% python3 -q
>>> import numpy as np
>>> from numpy import linalg as LA
>>> np.set_printoptions(precision=3, suppress=True, linewidth=100)
>>> J = np.load("dump.npy")
>>> J
array([[ 0,  0,  0,  0,  3,  0,  0,  0,  0,  0,  0],
       [ 0,  0,  0,  0,  0,  0,  0,  0,  0,  0, -5],
       [ 0,  0,  0,  0,  0,  0,  5,  0,  0,  0,  0],
       [ 0,  0,  0,  0,  0,  0,  0,  0,  0,  0,  0],
       [ 0,  0,  0,  0,  0,  1,  0,  0,  0,  0,  0],
       [ 0,  0,  0,  0,  0,  0,  0,  0,  0,  4,  0],
       [ 0, -2,  0,  0,  0,  0,  0,  0,  0,  0,  0],
       [ 0,  0,  0,  1,  0,  0,  0,  0,  0,  0,  0],
       [ 0,  0,  5,  0,  0,  0,  0,  0,  0,  0,  0],
       [ 0,  0,  0,  0,  0,  0,  0, -4,  0,  0,  0],
       [ 1,  0,  0,  0,  0,  0,  0,  0,  0,  0,  0]])
>>> round(float(np.trace(LA.pinv(J) @ J)), 3)
10.0
>>> J @ LA.pinv(J) @ J
array([[ 0.,  0.,  0.,  0.,  3.,  0.,  0.,  0.,  0.,  0.,  0.],
       [ 0.,  0.,  0.,  0.,  0.,  0.,  0.,  0.,  0.,  0., -5.],
       [ 0.,  0.,  0.,  0.,  0.,  0.,  5.,  0.,  0.,  0.,  0.],
       [ 0.,  0.,  0.,  0.,  0.,  0.,  0.,  0.,  0.,  0.,  0.],
       [ 0.,  0.,  0.,  0.,  0.,  1.,  0.,  0.,  0.,  0.,  0.],
       [ 0.,  0.,  0.,  0.,  0.,  0.,  0.,  0.,  0.,  4.,  0.],
       [ 0., -2.,  0.,  0.,  0.,  0.,  0.,  0.,  0.,  0.,  0.],
       [ 0.,  0.,  0.,  1.,  0.,  0.,  0.,  0.,  0.,  0.,  0.],
       [ 0.,  0.,  5.,  0.,  0.,  0.,  0.,  0.,  0.,  0.,  0.],
       [ 0.,  0.,  0.,  0.,  0.,  0.,  0., -4.,  0.,  0.,  0.],
       [ 1.,  0.,  0.,  0.,  0.,  0.,  0.,  0.,  0.,  0.,  0.]])
>>> M = np.array([[7, 4, -7, 0, 0, 6, -5],
...     [-5, -2, 4, -4, 9, 9, 5],
...     [-5, 7, -9, 9, -9, 3, -5],
...     [-9, 8, 0, 3, -3, -2, -1],
...     [-8, -6, 4, 3, -5, -3, -7],
...     [-7, 4, -7, 9, 0, 4, 1],
...     [-6, -2, -2, 6, -2, 0, 0],
...     [8, 7, 5, 6, 0, 1, -1]])
>>> M[4] = M[2]
>>> print(M)
[[ 7  4 -7  0  0  6 -5]
 [-5 -2  4 -4  9  9  5]
 [-5  7 -9  9 -9  3 -5]
 [-9  8  0  3 -3 -2 -1]
 [-5  7 -9  9 -9  3 -5]
 [-7  4 -7  9  0  4  1]
 [-6 -2 -2  6 -2  0  0]
 [ 8  7  5  6  0  1 -1]]
>>> gram = M.T @ M
>>> LA.eigvalsh(gram)[::-1]
array([1027.735,  323.688,  198.949,  137.912,   59.04 ,   15.535,    2.142])
>>> LA.svd(M, compute_uv=False) ** 2
array([1027.735,  323.688,  198.949,  137.912,   59.04 ,   15.535,    2.142])
>>> gram
array([[ 354,  -64,  122, -148,   84,  -35,  -16],
       [ -64,  251, -151,  224, -164,   55, -111],
       [ 122, -151,  305, -223,  202,  -83,  133],
       [-148,  224, -223,  340, -219,   54, -110],
       [  84, -164,  202, -219,  256,   33,  138],
       [ -35,   55,  -83,   54,   33,  156,  -10],
       [ -16, -111,  133, -110,  138,  -10,  103]])
>>> rng = np.random.default_rng(20844)
>>> labels = rng.permutation(11)
>>> labels
array([ 9,  2,  5, 10,  0,  1,  7,  3,  6,  8,  4])
>>> out = J[labels][:, labels]
>>> np.trace(out)
np.int64(0)
>>> np.sort(np.abs(LA.eigvals(out)))
array([0., 0., 0., 0., 0., 0., 0., 0., 0., 0., 0.])
>>> round(LA.det(out), 3), round(float(LA.det(J[labels])), 3)
(np.float64(0.0), 0.0)
>>> left, sig, Vt = LA.svd(M, full_matrices=False)
>>> np.cumsum(sig ** 2) / np.sum(sig ** 2)
array([0.582, 0.766, 0.878, 0.957, 0.99 , 0.999, 1.   ])
>>> np.round(left.T @ M @ Vt.T, 3) + 0
array([[32.058,  0.   ,  0.   ,  0.   ,  0.   ,  0.   ,  0.   ],
       [ 0.   , 17.991,  0.   ,  0.   ,  0.   ,  0.   ,  0.   ],
       [ 0.   ,  0.   , 14.105,  0.   ,  0.   ,  0.   ,  0.   ],
       [ 0.   ,  0.   ,  0.   , 11.744,  0.   ,  0.   ,  0.   ],
       [ 0.   ,  0.   ,  0.   ,  0.   ,  7.684,  0.   ,  0.   ],
       [ 0.   ,  0.   ,  0.   ,  0.   ,  0.   ,  3.941,  0.   ],
       [ 0.   ,  0.   ,  0.   ,  0.   ,  0.   ,  0.   ,  1.464]])
>>> print(np.round(Vt @ Vt.T, 3) + 0)
[[1. 0. 0. 0. 0. 0. 0.]
 [0. 1. 0. 0. 0. 0. 0.]
 [0. 0. 1. 0. 0. 0. 0.]
 [0. 0. 0. 1. 0. 0. 0.]
 [0. 0. 0. 0. 1. 0. 0.]
 [0. 0. 0. 0. 0. 1. 0.]
 [0. 0. 0. 0. 0. 0. 1.]]
>>> np.round(left.T @ left, 3) + 0
array([[1., 0., 0., 0., 0., 0., 0.],
       [0., 1., 0., 0., 0., 0., 0.],
       [0., 0., 1., 0., 0., 0., 0.],
       [0., 0., 0., 1., 0., 0., 0.],
       [0., 0., 0., 0., 1., 0., 0.],
       [0., 0., 0., 0., 0., 1., 0.],
       [0., 0., 0., 0., 0., 0., 1.]])
>>> print(sig / sig[0])
[1.    0.561 0.44  0.366 0.24  0.123 0.046]
>>> np.abs(left[:, 0]).round(6).argmax()
np.int64(2)
>>> (sig > 1e-8).sum()
np.int64(7)
>>> q, _ = LA.qr(np.array([[-1.8, 0.9, 0.7, 0.8, -0.5, 0.0],
...     [0.3, -0.8, 1.2, -0.7, 1.0, 0.3],
...     [-1.1, -0.6, -0.5, 0.3, 0.3, 0.2],
...     [0.9, 1.9, 0.3, -2.0, -2.3, -0.9],
...     [-0.8, -0.7, -0.5, 1.6, -0.7, -0.6],
...     [-0.4, -0.3, -0.7, -0.4, 1.6, 0.0]]))
>>> ev = np.array([-3, -5, 1, 5, 0, -1])
>>> arr = q @ np.diag(ev) @ q.T
>>> arr
array([[-2.757,  1.369, -0.76 , -1.209, -0.104, -0.49 ],
       [ 1.369,  0.532,  0.783,  1.591, -1.313,  0.539],
       [-0.76 ,  0.783,  0.422,  1.948, -1.301,  1.581],
       [-1.209,  1.591,  1.948, -2.587,  0.458,  1.287],
       [-0.104, -1.313, -1.301,  0.458, -0.115, -1.676],
       [-0.49 ,  0.539,  1.581,  1.287, -1.676,  1.505]])
>>> # equal to its transpose
>>> left, sig, Vt = LA.svd(arr)
>>> sig.round(3) + 0
array([5., 5., 3., 1., 1., 0.])
>>> out = left[:, :5] @ np.diag(sig[:5]) @ Vt[:5]
>>> LA.matrix_rank(arr, rtol=0.05)
np.int64(5)
>>> round(np.abs(arr - out).max(), 3)
np.float64(0.0)
>>> ev, evecs = LA.eigh(arr)
>>> x0 = np.array([-9, -3, 3, 3, 6, -7])
>>> LA.eigvalsh(arr[1:, 1:])
array([-4.365, -1.022, -0.275,  0.448,  4.97 ])
>>> round(float(np.abs(arr).sum(axis=1).max()), 3), np.round(np.abs(ev).max(), 3)
(9.079, np.float64(5.0))
>>> def softmax(z):
...     e = np.exp(z - z.max(axis=-1, keepdims=True))
...     return e / e.sum(axis=-1, keepdims=True)
... 
>>> print(softmax(arr[0]))
[0.01  0.626 0.075 0.048 0.144 0.098]
>>> print(softmax(arr).sum(axis=1))
[1. 1. 1. 1. 1. 1.]
>>> softmax(arr[0] + -3)
array([0.01 , 0.626, 0.075, 0.048, 0.144, 0.098])
>>> np.round(softmax(10 * arr[0]), 3) + 0
array([0., 1., 0., 0., 0., 0.])
>>> att = arr @ arr.T / np.sqrt(6)
>>> softmax(att)[0] @ arr
array([-2.555,  1.366, -0.468, -1.304, -0.063, -0.293])
>>> feats = np.load("data.npy")
>>> feats
array([[ 3,  1,  2,  0,  0,  2,  0],
       [ 5,  4,  5,  2,  8,  6,  1],
       [ 0,  0,  0,  0,  0,  0,  0],
       [ 3,  1,  2,  0,  0,  2,  0],
       [ 0,  1,  1,  1,  3,  3,  1],
       [ 2,  5,  5,  4,  2,  2,  1],
       [ 5,  6,  7,  4,  2,  4,  1],
       [ 8,  5, 10,  6,  8,  9,  3],
       [ 4,  1,  4,  0,  4,  0,  1],
       [ 7, 10,  8, 11,  4,  5,  4],
       [ 5,  3,  4,  1,  5,  3,  0],
       [ 5,  5,  0,  3,  2,  2,  1],
       [ 9,  7,  5,  4,  9,  5,  3],
       [12,  6, 11,  2, 12,  8,  2],
       [ 6,  6,  9,  4,  6,  2,  2],
       [ 0,  0,  0,  0,  0,  0,  0],
       [11,  9, 16,  9, 11,  6,  4],
       [ 5,  6,  7,  4,  2,  4,  1]])
>>> # row 3 repeats row 0
>>> print(np.diff(feats, axis=0))
[[  2   3   3   2   8   4   1]
 [ -5  -4  -5  -2  -8  -6  -1]
 [  3   1   2   0   0   2   0]
 [ -3   0  -1   1   3   1   1]
 [  2   4   4   3  -1  -1   0]
 [  3   1   2   0   0   2   0]
 [  3  -1   3   2   6   5   2]
 [ -4  -4  -6  -6  -4  -9  -2]
 [  3   9   4  11   0   5   3]
 [ -2  -7  -4 -10   1  -2  -4]
 [  0   2  -4   2  -3  -1   1]
 [  4   2   5   1   7   3   2]
 [  3  -1   6  -2   3   3  -1]
 [ -6   0  -2   2  -6  -6   0]
 [ -6  -6  -9  -4  -6  -2  -2]
 [ 11   9  16   9  11   6   4]
 [ -6  -3  -9  -5  -9  -2  -3]]
>>> feats[18]
Traceback (most recent call last):
  File "<python-input-54>", line 1, in <module>
    feats[18]
    ~~~~~^^^^
IndexError: index 18 is out of bounds for axis 0 with size 18
>>> round(LA.norm(feats), 3)
np.float64(57.472)
>>> LA.svd(feats, compute_uv=False)
array([54.966, 12.25 ,  7.485,  5.87 ,  5.517,  3.086,  1.126])
>>> np.abs(feats).max()
np.int64(16)
>>> feats.shape
(18, 7)
